In [1]: import numpy as np

In [2]: import numpy.linalg as la

In [3]: np.set_printoptions(suppress=True, linewidth=200)

In [4]: feats = np.loadtxt("run8.csv", delimiter=",")

In [5]: print(feats.round(3))
[[ 5.486 -8.071  2.109 -0.564]
 [ 3.665 -6.18  -6.954 -0.13 ]
 [-1.646  3.356  9.274 -0.123]
 [-4.963  7.833  3.727  0.344]
 [ 2.878 -3.498  8.9   -0.526]
 [ 1.27  -2.812 -9.511  0.164]
 [ 5.532 -8.223  1.22  -0.542]
 [ 2.23  -4.192 -8.801  0.056]
 [-1.353  1.111 -9.837  0.414]
 [-4.594  7.389  4.922  0.275]
 [ 1.766 -1.748  9.676 -0.447]
 [-3.971  5.279 -7.485  0.584]
 [-3.244  5.609  7.616  0.072]]

In [6]: Uu, s, Vt = la.svd(feats)

In [7]: evecs = Vt[:(s > 1e-8).sum()]

In [8]: rng = np.random.default_rng(930)

In [9]: x0 = feats[9] + 2 * feats[11] + rng.integers(2) * np.eye(4)[3]

In [10]: print(x0.round(3))
[-12.535  17.946 -10.049   1.443]

In [11]: print(np.round(np.diag(evecs.T @ evecs), 3))
[0.307 0.694 0.996 0.004]

In [12]: print(round(float(la.norm(x0 - evecs.T @ evecs @ x0)), 3))
0.0

In [13]: print(np.round(evecs.T @ evecs, 3))
[[ 0.307 -0.458  0.042 -0.029]
 [-0.458  0.694  0.03   0.041]
 [ 0.042  0.03   0.996 -0.033]
 [-0.029  0.041 -0.033  0.004]]

In [14]: print(np.allclose(feats[:-1].T @ la.lstsq(feats[:-1].T, feats[-1])[0], feats[-1]))
True

In [15]: try:
    ...:     la.inv(feats)
    ...: except la.LinAlgError as e:
    ...:     print(repr(e))
    ...: 
LinAlgError('Last 2 dimensions of the array must be square')

In [16]: print(round(np.trace(la.pinv(feats) @ feats), 3))
2.0

In [17]: Z = feats[[10, 0]].astype(float)

In [18]: for _ in range(7):
    ...:     labels = la.norm(feats[:, None] - Z, axis=-1).argmin(axis=1)
    ...:     Z = np.array([feats[labels == j].mean(axis=0) for j in range(2)])
    ...: 

In [19]: print(labels)
[1 1 0 0 0 1 1 1 1 0 0 1 0]

In [20]: print(Z.round(3))
[[-1.634  3.157  7.353 -0.067]
 [ 1.837 -3.298 -5.608 -0.003]]

In [21]: r = la.matrix_rank(feats)

In [22]: print(r)
2

In [23]: null = la.svd(feats)[2][r:].T

In [24]: print([int(la.matrix_rank(np.delete(feats, i, axis=0))) for i in range(13)])
[2, 2, 2, 2, 2, 2, 2, 2, 2, 2, 2, 2, 2]

In [25]: print(np.allclose(feats @ null, 0))
True

In [26]: B = np.array([[-3, 8, 4], [-3, 0, -3], [5, -1, -5], [7, -8, -3]])

In [27]: print(np.round(np.einsum("ij->j", feats), 3))
[ 3.055 -4.146  4.857 -0.423]

In [28]: print(np.round(np.einsum("ij,ij->i", feats, feats), 3))
[100. 100. 100. 100. 100. 100. 100. 100. 100. 100. 100. 100. 100.]

In [29]: arr = np.load("dump.npy")

In [30]: print(arr.round(3))
[[ 0.488 -0.366  0.33   0.14 ]
 [-0.366  0.742  0.237  0.04 ]
 [ 0.33   0.237  0.787 -0.1  ]
 [ 0.14   0.04  -0.1    1.983]]

In [31]: print(la.lstsq(arr[:-1].T, arr[-1])[2])
3

In [32]: print(np.unique(arr.round(6), axis=0).shape)
(4, 4)

In [33]: x0 = np.array([2, -2, 3, -1])

In [34]: print(la.norm(arr @ x0) <= la.norm(arr, 2) * la.norm(x0) + 1e-9)
True

In [35]: B = arr + rng.integers(-2, 3, (4, 3)) @ rng.integers(-2, 3, (3, 4))

In [36]: print(B.round(3))
[[-0.512 -1.366  3.33   1.14 ]
 [ 1.634  5.742 -3.763  0.04 ]
 [ 2.33  -1.763  2.787 -2.1  ]
 [ 2.14  -3.96   5.9   -0.017]]

In [37]: print(la.matrix_rank(B - arr, tol=1e-8))
3

In [38]: print(np.abs(B - arr).sum(axis=1))
[ 6. 11.  8. 14.]

In [39]: print(np.round(la.svd(B - arr, compute_uv=False), 3) + 0)
[10.517  4.288  2.003  0.   ]
